% python3 -q
>>> import numpy as np
>>> np.set_printoptions(suppress=True, linewidth=140)
>>> def rnd(a):
...     return np.round(a, 3) + 0
... 
>>> data = np.loadtxt("m.csv", delimiter=",")
>>> print(data)
[[ 4. 19.  0. 12. 21.  3. 17.  7.]
 [ 9.  4.  0.  7.  6.  8.  7.  7.]
 [ 8.  7.  0.  8.  9.  7.  9.  7.]
 [ 4. 19.  0. 12. 21.  3. 17.  7.]
 [ 4. 19.  0. 12. 21.  3. 17.  7.]
 [ 7. 10.  0.  9. 12.  6. 11.  7.]
 [ 8.  7.  0.  8.  9.  7.  9.  7.]
 [ 4. 19.  0. 12. 21.  3. 17.  7.]
 [ 7. 10.  0.  9. 12.  6. 11.  7.]
 [ 8.  7.  0.  8.  9.  7.  9.  7.]
 [ 8.  7.  0.  8.  9.  7.  9.  7.]
 [ 4. 19.  0. 12. 21.  3. 17.  7.]
 [ 7. 10.  0.  9. 12.  6. 11.  7.]
 [ 9.  4.  0.  7.  6.  8.  7.  7.]
 [ 6. 13.  0. 10. 15.  5. 13.  7.]
 [ 5. 16.  0. 11. 18.  4. 15.  7.]
 [ 4. 19.  0. 12. 21.  3. 17.  7.]
 [ 7. 10.  0.  9. 12.  6. 11.  7.]
 [ 4. 19.  0. 12. 21.  3. 17.  7.]
 [ 8.  7.  0.  8.  9.  7.  9.  7.]
 [ 9.  4.  0.  7.  6.  8.  7.  7.]
 [ 7. 10.  0.  9. 12.  6. 11.  7.]
 [ 5. 16.  0. 11. 18.  4. 15.  7.]
 [ 7. 10.  0.  9. 12.  6. 11.  7.]
 [ 7. 10.  0.  9. 12.  6. 11.  7.]
 [ 8.  7.  0.  8.  9.  7.  9.  7.]
 [ 6. 13.  0. 10. 15.  5. 13.  7.]
 [ 7. 10.  0.  9. 12.  6. 11.  7.]
 [ 4. 19.  0. 12. 21.  3. 17.  7.]
 [ 7. 10.  0.  9. 12.  6. 11.  7.]
 [ 5. 16.  0. 11. 18.  4. 15.  7.]
 [ 9.  4.  0.  7.  6.  8.  7.  7.]
 [ 4. 19.  0. 12. 21.  3. 17.  7.]]
>>> Y = data[0, 0] * data[1:] - np.outer(data[1:, 0], data[0])
>>> print(Y)
[[   0. -155.    0.  -80. -165.    5. -125.  -35.]
 [   0. -124.    0.  -64. -132.    4. -100.  -28.]
 [   0.    0.    0.    0.    0.    0.    0.    0.]
 [   0.    0.    0.    0.    0.    0.    0.    0.]
 [   0.  -93.    0.  -48.  -99.    3.  -75.  -21.]
 [   0. -124.    0.  -64. -132.    4. -100.  -28.]
 [   0.    0.    0.    0.    0.    0.    0.    0.]
 [   0.  -93.    0.  -48.  -99.    3.  -75.  -21.]
 [   0. -124.    0.  -64. -132.    4. -100.  -28.]
 [   0. -124.    0.  -64. -132.    4. -100.  -28.]
 [   0.    0.    0.    0.    0.    0.    0.    0.]
 [   0.  -93.    0.  -48.  -99.    3.  -75.  -21.]
 [   0. -155.    0.  -80. -165.    5. -125.  -35.]
 [   0.  -62.    0.  -32.  -66.    2.  -50.  -14.]
 [   0.  -31.    0.  -16.  -33.    1.  -25.   -7.]
 [   0.    0.    0.    0.    0.    0.    0.    0.]
 [   0.  -93.    0.  -48.  -99.    3.  -75.  -21.]
 [   0.    0.    0.    0.    0.    0.    0.    0.]
 [   0. -124.    0.  -64. -132.    4. -100.  -28.]
 [   0. -155.    0.  -80. -165.    5. -125.  -35.]
 [   0.  -93.    0.  -48.  -99.    3.  -75.  -21.]
 [   0.  -31.    0.  -16.  -33.    1.  -25.   -7.]
 [   0.  -93.    0.  -48.  -99.    3.  -75.  -21.]
 [   0.  -93.    0.  -48.  -99.    3.  -75.  -21.]
 [   0. -124.    0.  -64. -132.    4. -100.  -28.]
 [   0.  -62.    0.  -32.  -66.    2.  -50.  -14.]
 [   0.  -93.    0.  -48.  -99.    3.  -75.  -21.]
 [   0.    0.    0.    0.    0.    0.    0.    0.]
 [   0.  -93.    0.  -48.  -99.    3.  -75.  -21.]
 [   0.  -31.    0.  -16.  -33.    1.  -25.   -7.]
 [   0. -155.    0.  -80. -165.    5. -125.  -35.]
 [   0.    0.    0.    0.    0.    0.    0.    0.]]
>>> print(data[:, 0] / data[0, 0])
[1.   2.25 2.   1.   1.   1.75 2.   1.   1.75 2.   2.   1.   1.75 2.25 1.5  1.25 1.   1.75 1.   2.   2.25 1.75 1.25 1.75 1.75 2.   1.5
 1.75 1.   1.75 1.25 2.25 1.  ]
>>> print(np.linalg.matrix_rank(Y), np.linalg.matrix_rank(data))
1 2
>>> print(np.flatnonzero(~Y.round(6).any(axis=1)))
[ 2  3  6 10 15 17 27 31]
